$ python3 -q
>>> import numpy as np
>>> np.set_printoptions(suppress=True, linewidth=160)
>>> feats = np.loadtxt("arr.csv", delimiter=",")
>>> feats.round(2)
array([[ 0.99, -0.05, -0.03,  0.02,  0.03, -0.05,  0.02,  0.03, -0.02,  0.03,  0.02,  0.03, -0.05],
       [-0.05,  0.68, -0.23,  0.14,  0.23, -0.32,  0.14,  0.23, -0.14,  0.23,  0.14,  0.23, -0.32],
       [-0.03, -0.23,  0.84,  0.1 ,  0.16, -0.23,  0.1 ,  0.16, -0.1 ,  0.16,  0.1 ,  0.16, -0.23],
       [ 0.02,  0.14,  0.1 ,  0.94, -0.1 ,  0.14, -0.06, -0.1 ,  0.06, -0.1 , -0.06, -0.1 ,  0.14],
       [ 0.03,  0.23,  0.16, -0.1 ,  0.84,  0.23, -0.1 , -0.16,  0.1 , -0.16, -0.1 , -0.16,  0.23],
       [-0.05, -0.32, -0.23,  0.14,  0.23,  0.68,  0.14,  0.23, -0.14,  0.23,  0.14,  0.23, -0.32],
       [ 0.02,  0.14,  0.1 , -0.06, -0.1 ,  0.14,  0.94, -0.1 ,  0.06, -0.1 , -0.06, -0.1 ,  0.14],
       [ 0.03,  0.23,  0.16, -0.1 , -0.16,  0.23, -0.1 ,  0.84,  0.1 , -0.16, -0.1 , -0.16,  0.23],
       [-0.02, -0.14, -0.1 ,  0.06,  0.1 , -0.14,  0.06,  0.1 ,  0.94,  0.1 ,  0.06,  0.1 , -0.14],
       [ 0.03,  0.23,  0.16, -0.1 , -0.16,  0.23, -0.1 , -0.16,  0.1 ,  0.84, -0.1 , -0.16,  0.23],
       [ 0.02,  0.14,  0.1 , -0.06, -0.1 ,  0.14, -0.06, -0.1 ,  0.06, -0.1 ,  0.94, -0.1 ,  0.14],
       [ 0.03,  0.23,  0.16, -0.1 , -0.16,  0.23, -0.1 , -0.16,  0.1 , -0.16, -0.1 ,  0.84,  0.23],
       [-0.05, -0.32, -0.23,  0.14,  0.23, -0.32,  0.14,  0.23, -0.14,  0.23,  0.14,  0.23,  0.68]])
>>> f, v = feats[12], feats[0]
>>> print(round(float(f @ v), 2))
-0.0
>>> pr = (f @ v) / (f @ f) * f
>>> round((v - pr) @ f, 2)
np.float64(-0.0)
>>> np.linalg.matrix_rank(np.outer(f, v))
np.int64(1)
>>> vec = np.array([2, 0, 2, 1, 1, 0, 0, 1, 0, 2, 1, 1, 0])
>>> np.round(np.abs(np.linalg.eigvals(feats)), 2)
array([1., 1., 1., 1., 1., 1., 1., 1., 1., 1., 1., 1., 1.])
>>> np.round(feats.T @ (feats @ vec), 2) + 0
array([2., 0., 2., 1., 1., 0., 0., 1., 0., 2., 1., 1., 0.])
>>> round(np.linalg.norm(vec), 2), round(float(np.linalg.norm(feats @ vec)), 2)
(np.float64(4.12), 4.12)
>>> np.round(np.sort(np.abs(np.degrees(np.angle(np.linalg.eigvals(feats))))), 2)
array([  0.,   0.,   0.,   0.,   0.,   0.,   0.,   0.,   0.,   0.,   0.,   0., 180.])
>>> round(float(np.linalg.det(feats)), 2)
-1.0
>>> W1 = np.array([[2, 0],
...     [0, 1],
...     [3, 2],
...     [3, 3],
...     [3, 2],
...     [0, 2],
...     [3, 3],
...     [1, 0],
...     [1, 2],
...     [2, 1],
...     [3, 1],
...     [1, 2],
...     [1, 1]])
>>> coef = np.array([2, 1])
>>> hid = np.maximum(feats @ W1 + coef, 0)
>>> np.linalg.matrix_rank(hid)
np.int64(2)
>>> (hid > 0).mean(axis=0)
array([1., 1.])
>>> (hid > 0).astype(int)
array([[1, 1],
       [1, 1],
       [1, 1],
       [1, 1],
       [1, 1],
       [1, 1],
       [1, 1],
       [1, 1],
       [1, 1],
       [1, 1],
       [1, 1],
       [1, 1],
       [1, 1]])
>>> W2 = np.array([[2, 2, 3], [2, 0, 3]])
>>> W1 @ W2
array([[ 4,  4,  6],
       [ 2,  0,  3],
       [10,  6, 15],
       [12,  6, 18],
       [10,  6, 15],
       [ 4,  0,  6],
       [12,  6, 18],
       [ 2,  2,  3],
       [ 6,  2,  9],
       [ 6,  4,  9],
       [ 8,  6, 12],
       [ 6,  2,  9],
       [ 4,  2,  6]])
>>> W0 = np.load("block17.npy")
>>> W0.round(2)
array([[ 0.23, -0.06, -0.1 ,  0.25,  0.32],
       [-0.06,  0.01,  0.03, -0.06, -0.08],
       [-0.1 ,  0.03,  0.04, -0.11, -0.14],
       [ 0.25, -0.06, -0.11,  0.26,  0.34],
       [ 0.32, -0.08, -0.14,  0.34,  0.44]])
>>> U, sig, VT = np.linalg.svd(W0)
>>> vecs = VT[:(sig > 1e-8).sum()]
>>> rng = np.random.default_rng(2638)
>>> vec = W0[4] + -3 * W0[2] + rng.integers(2) * np.eye(5)[2]
>>> vec.round(2)
array([ 0.63, -0.16,  0.72,  0.67,  0.86])
>>> print(np.round(np.diag(vecs.T @ vecs), 2))
[0.23 0.01 0.04 0.26 0.44]
>>> print(np.allclose(vecs.T @ vecs @ vec, vec))
False
>>> U, sig, VT = np.linalg.svd(W0)
>>> np.argmax(sig[:-1] / (sig[1:] + 1e-6)) + 1
np.int64(1)
>>> Y = U[:, :1] @ np.diag(sig[:1]) @ VT[:1]
>>> np.linalg.matrix_rank(Y)
np.int64(1)
>>> w, vecs = np.linalg.eigh(W0)
>>> vec = np.array([3, 2, -3, 3, 3])
>>> np.round(vecs * np.maximum(w, 0) @ vecs.T, 2)
array([[ 0.23, -0.06, -0.1 ,  0.25,  0.32],
       [-0.06,  0.01,  0.03, -0.06, -0.08],
       [-0.1 ,  0.03,  0.04, -0.11, -0.14],
       [ 0.25, -0.06, -0.11,  0.26,  0.34],
       [ 0.32, -0.08, -0.14,  0.34,  0.44]])
>>> round(float(vec @ W0 @ vec), 2)
28.96
>>> np.round(np.abs(W0).sum(axis=1).max(), 2), round(np.abs(w).max(), 2)
(np.float64(1.33), np.float64(1.0))
>>> X = np.load("out19.npy")
>>> X
array([[ 3,  2, -1, -2,  0, -3, -1, -1,  3],
       [ 2,  3,  2, -1, -2,  0, -3, -1, -1],
       [-1,  2,  3,  2, -1, -2,  0, -3, -1],
       [-2, -1,  2,  3,  2, -1, -2,  0, -3],
       [ 0, -2, -1,  2,  3,  2, -1, -2,  0],
       [-3,  0, -2, -1,  2,  3,  2, -1, -2],
       [-1, -3,  0, -2, -1,  2,  3,  2, -1],
       [-1, -1, -3,  0, -2, -1,  2,  3,  2],
       [ 3, -1, -1, -3,  0, -2, -1,  2,  3]])
>>> # equal to its transpose
>>> f = np.array([1, 3, 0, 3, 0, 1, 3, 2, 2])
>>> Y = X + np.outer(f, np.eye(9)[2])
>>> np.linalg.matrix_rank(np.linalg.inv(Y) - np.linalg.inv(X), tol=1e-8)
np.int64(1)
>>> Y = np.array([[3, -7],
...     [-4, -9],
...     [4, 0],
...     [-1, -7],
...     [4, -5],
...     [-4, -6],
...     [4, -8],
...     [-6, 1],
...     [4, -2]])
>>> Y @ X
Traceback (most recent call last):
  File "<python-input-48>", line 1, in <module>
    Y @ X
    ~~^~~
ValueError: matmul: Input operand 1 has a mismatch in its core dimension 0, with gufunc signature (n?,k),(k,m?)->(n?,m?) (size 9 is different from 2)
>>> print(X @ Y)
[[ 25  -6]
 [-15   1]
 [ 17  -9]
 [ -5  20]
 [ 14 -17]
 [-14 -13]
 [ -5  21]
 [-17  15]
 [ 16  25]]
>>> print(np.linalg.matrix_rank(X @ Y))
2
>>> np.linalg.matrix_rank(np.vstack([X, Y.T]))
np.int64(9)
>>> np.einsum("ik,kj->ji", X, Y)
array([[ 25, -15,  17,  -5,  14, -14,  -5, -17,  16],
       [ -6,   1,  -9,  20, -17, -13,  21,  15,  25]])
>>> J = np.load("x.npy")
>>> print(J)
[[ 0  2  0  3  0 -2  0  0  0  0  0  0  0  0]
 [ 0  3  0  0  0  0  0  0 -2  2  0  1  0  2]
 [ 0 -3  3  0 -1  0  0  0  0 -2  0  0  0 -1]
 [ 0  2  0  0  0 -2 -2  0  0  0 -1  3  0 -3]
 [ 0  0  3  0  0 -3  0  0  2  0 -3  0  0  0]
 [ 1  1  0 -1  0 -2  0  2  0  0  0 -3  0 -1]]
>>> f = np.array([0, 4, -2])
>>> np.correlate(J[3], J[2], "full")
array([ 0, -2,  0,  0,  0, -2,  2,  0,  0,  4,  3, -3,  6, -3,  4, -4, -6,  6,  6,  1, -3, -3, 15, -9, -9,  9,  0])
>>> Y = np.array([[0, 2],
...     [0, 1],
...     [0, 2],
...     [1, 0],
...     [2, 2],
...     [0, 3],
...     [1, 0],
...     [0, 2],
...     [2, 1],
...     [0, 0],
...     [1, 1],
...     [3, 1],
...     [1, 2],
...     [3, 0]])
>>> Y.T @ J.T
array([[  3,   5,  -5,  -3,   1, -13],
       [ -4,   2,   1,  -2,  -4,  -2]])
>>> print(np.vstack([J, Y.T]).shape)
(8, 14)
>>> print(np.einsum("ik,kj->ij", J, Y))
[[  3  -4]
 [  5   2]
 [ -5   1]
 [ -3  -2]
 [  1  -4]
 [-13  -2]]
>>> np.einsum("ik,kj->ji", J, Y)
array([[  3,   5,  -5,  -3,   1, -13],
       [ -4,   2,   1,  -2,  -4,  -2]])
>>> Y @ J
Traceback (most recent call last):
  File "<python-input-62>", line 1, in <module>
    Y @ J
    ~~^~~
ValueError: matmul: Input operand 1 has a mismatch in its core dimension 0, with gufunc signature (n?,k),(k,m?)->(n?,m?) (size 6 is different from 2)
>>> print(np.linalg.matrix_rank(np.vstack([J, Y.T])))
8
>>> W1 = np.array([[0, -4, -1, 0, 5, 3],
...     [2, -4, 3, -1, 4, 4],
...     [3, -3, -1, -5, -5, 3],
...     [2, 4, 0, 4, 3, 3],
...     [-1, -5, 1, -2, 2, -2],
...     [0, -4, 2, 0, -5, -4],
...     [2, 5, 4, 1, 1, -2],
...     [2, -1, 4, 3, -4, 4],
...     [1, 3, 5, -4, -5, -1],
...     [1, -3, -2, -2, -4, -1],
...     [-2, -1, -1, -5, -2, 5],
...     [1, 2, -4, -5, -4, -2],
...     [3, 5, 4, 1, -5, 4],
...     [1, -1, -2, 3, 0, 2]])
>>> coef = np.array([0, 1, 4, 0, 3, 4])
>>> hid = np.maximum(J @ W1 + coef, 0)
>>> np.round((hid > 0).mean(axis=0), 2)
array([0.83, 0.67, 0.5 , 0.5 , 0.67, 1.  ])
>>> np.linalg.matrix_rank(hid)
np.int64(6)
>>> print((hid > 0).astype(int))
[[1 1 1 1 1 1]
 [1 0 0 1 1 1]
 [1 1 0 0 0 1]
 [1 1 0 0 1 1]
 [1 1 1 0 0 1]
 [0 0 1 1 1 1]]
>>> W2 = np.array([[5, 4, 4],
...     [4, -7, 7],
...     [7, 7, 3],
...     [-3, -2, -3],
...     [7, -5, 9],
...     [-3, -4, -4]])
>>> hid @ W2
array([[ 237, -295,  273],
       [  76, -105,   75],
       [  60, -120,  104],
       [  56,  -72,   68],
       [ 169,    1,  151],
       [ 206,  -85,  128]])
>>> print(W1 @ W2)
[[  3 -16   2]
 [ 34  23  12]
 [-33  49 -54]
 [ 26 -55  39]
 [  8  40  -4]
 [-25  83 -51]
 [ 68   2  69]
 [-15  41 -48]
 [ 32  55  11]
 [-40  39 -49]
 [-35  -8 -41]
 [-22   0  -7]
 [ 13  12  -5]
 [-28 -17 -26]]
>>> M = np.load("data.npy")
>>> M
array([[ 26,  -3,  -9,  -8,  16, -10,  -3, -23,  -6],
       [ -3,  28,  13, -16,  14, -12, -15,   0,   8],
       [ -9,  13,  38, -11,  11,  13, -11,   1,   6],
       [ -8, -16, -11,  24, -17,  17,   0,  10,  -1],
       [ 16,  14,  11, -17,  33,  -1, -19, -26, -11],
       [-10, -12,  13,  17,  -1,  40,  -9,   2,   2],
       [ -3, -15, -11,   0, -19,  -9,  32,  15,  -2],
       [-23,   0,   1,  10, -26,   2,  15,  44,  -4],
       [ -6,   8,   6,  -1, -11,   2,  -2,  -4,  51]])
>>> round(float(np.linalg.norm(M, 2) / np.linalg.norm(M)), 2)
0.69
>>> [round(float(x), 2) for x in np.linalg.svd(M, compute_uv=False)[:3]]
[101.45, 69.59, 57.13]
>>> np.argsort(-np.linalg.norm(M, axis=0).round(6), kind="stable")[:3]
array([7, 4, 8])
>>> w, vecs = np.linalg.eigh(M)
>>> vec = np.array([2, 1, 3, 1, 3, 1, 3, 3, 3])
>>> print(np.round(vec @ M @ vec / (vec @ vec), 2), round(float(w[0]), 2), round(w[-1], 2))
17.31 0.0 101.45
>>> np.round(np.linalg.eigvalsh(M[1:, 1:]), 2)
array([ 0.29,  0.88,  6.74, 24.18, 45.1 , 56.67, 61.07, 95.06])
>>> rk = np.linalg.matrix_rank(M)
>>> rk
np.int64(8)
>>> null = np.linalg.svd(M)[2][rk:].T
>>> print(np.allclose(M @ null, 0))
True
>>> np.round(null @ null.T, 2) + 0
array([[ 0.04,  0.09, -0.01, -0.06, -0.14,  0.06,  0.  , -0.05, -0.04],
       [ 0.09,  0.18, -0.02, -0.12, -0.29,  0.14,  0.  , -0.11, -0.1 ],
       [-0.01, -0.02,  0.  ,  0.01,  0.03, -0.02,  0.  ,  0.01,  0.01],
       [-0.06, -0.12,  0.01,  0.08,  0.19, -0.09,  0.  ,  0.08,  0.06],
       [-0.14, -0.29,  0.03,  0.19,  0.47, -0.22,  0.  ,  0.18,  0.15],
       [ 0.06,  0.14, -0.02, -0.09, -0.22,  0.1 ,  0.  , -0.09, -0.07],
       [ 0.  ,  0.  ,  0.  ,  0.  ,  0.  ,  0.  ,  0.  ,  0.  ,  0.  ],
       [-0.05, -0.11,  0.01,  0.08,  0.18, -0.09,  0.  ,  0.07,  0.06],
       [-0.04, -0.1 ,  0.01,  0.06,  0.15, -0.07,  0.  ,  0.06,  0.05]])
>>> np.linalg.matrix_rank(M.T @ M), np.linalg.matrix_rank(M @ M.T)
(np.int64(8), np.int64(8))
>>> [int(np.linalg.matrix_rank(M[:, :j + 1])) for j in range(9)]
[1, 2, 3, 4, 5, 6, 7, 8, 8]
>>> print(np.round(null[:, 0] / null[np.abs(null[:, 0]).round(6).argmax(), 0], 2))
[-0.29 -0.62  0.07  0.41  1.   -0.47  0.01  0.39  0.33]
>>> np.round(M @ null, 2) + 0
array([[0.],
       [0.],
       [0.],
       [0.],
       [0.],
       [0.],
       [0.],
       [0.],
       [0.]])
>>> np.round(M @ np.linalg.pinv(M) @ M, 2) + 0
array([[ 26.,  -3.,  -9.,  -8.,  16., -10.,  -3., -23.,  -6.],
       [ -3.,  28.,  13., -16.,  14., -12., -15.,   0.,   8.],
       [ -9.,  13.,  38., -11.,  11.,  13., -11.,   1.,   6.],
       [ -8., -16., -11.,  24., -17.,  17.,   0.,  10.,  -1.],
       [ 16.,  14.,  11., -17.,  33.,  -1., -19., -26., -11.],
       [-10., -12.,  13.,  17.,  -1.,  40.,  -9.,   2.,   2.],
       [ -3., -15., -11.,   0., -19.,  -9.,  32.,  15.,  -2.],
       [-23.,   0.,   1.,  10., -26.,   2.,  15.,  44.,  -4.],
       [ -6.,   8.,   6.,  -1., -11.,   2.,  -2.,  -4.,  51.]])
>>> np.unique(M.round(6), axis=0).shape
(9, 9)
>>> print(np.abs(np.diag(np.linalg.qr(M)[1])) > 1e-9)
[ True  True  True  True  True  True  True  True False]
>>> np.allclose(M[:-1].T @ np.linalg.lstsq(M[:-1].T, M[-1])[0], M[-1])
True
>>> t = np.radians(72)
>>> R = np.eye(9)
>>> R[2, 2] = R[5, 5] = np.cos(t)
>>> R[2, 5], R[5, 2] = -np.sin(t), np.sin(t)
>>> print(R.round(2))
[[ 1.    0.    0.    0.    0.    0.    0.    0.    0.  ]
 [ 0.    1.    0.    0.    0.    0.    0.    0.    0.  ]
 [ 0.    0.    0.31  0.    0.   -0.95  0.    0.    0.  ]
 [ 0.    0.    0.    1.    0.    0.    0.    0.    0.  ]
 [ 0.    0.    0.    0.    1.    0.    0.    0.    0.  ]
 [ 0.    0.    0.95  0.    0.    0.31  0.    0.    0.  ]
 [ 0.    0.    0.    0.    0.    0.    1.    0.    0.  ]
 [ 0.    0.    0.    0.    0.    0.    0.    1.    0.  ]
 [ 0.    0.    0.    0.    0.    0.    0.    0.    1.  ]]
>>> Y = M @ R.T
>>> np.round(np.linalg.svd(M, compute_uv=False), 2) + 0, np.round(np.linalg.svd(Y, compute_uv=False), 2) + 0
(array([101.45,  69.59,  57.13,  48.87,  24.65,   7.  ,   6.62,   0.69,   0.  ]), array([101.45,  69.59,  57.13,  48.87,  24.65,   7.  ,   6.62,   0.69,   0.  ]))
>>> np.allclose(M @ M.T, Y @ Y.T)
True
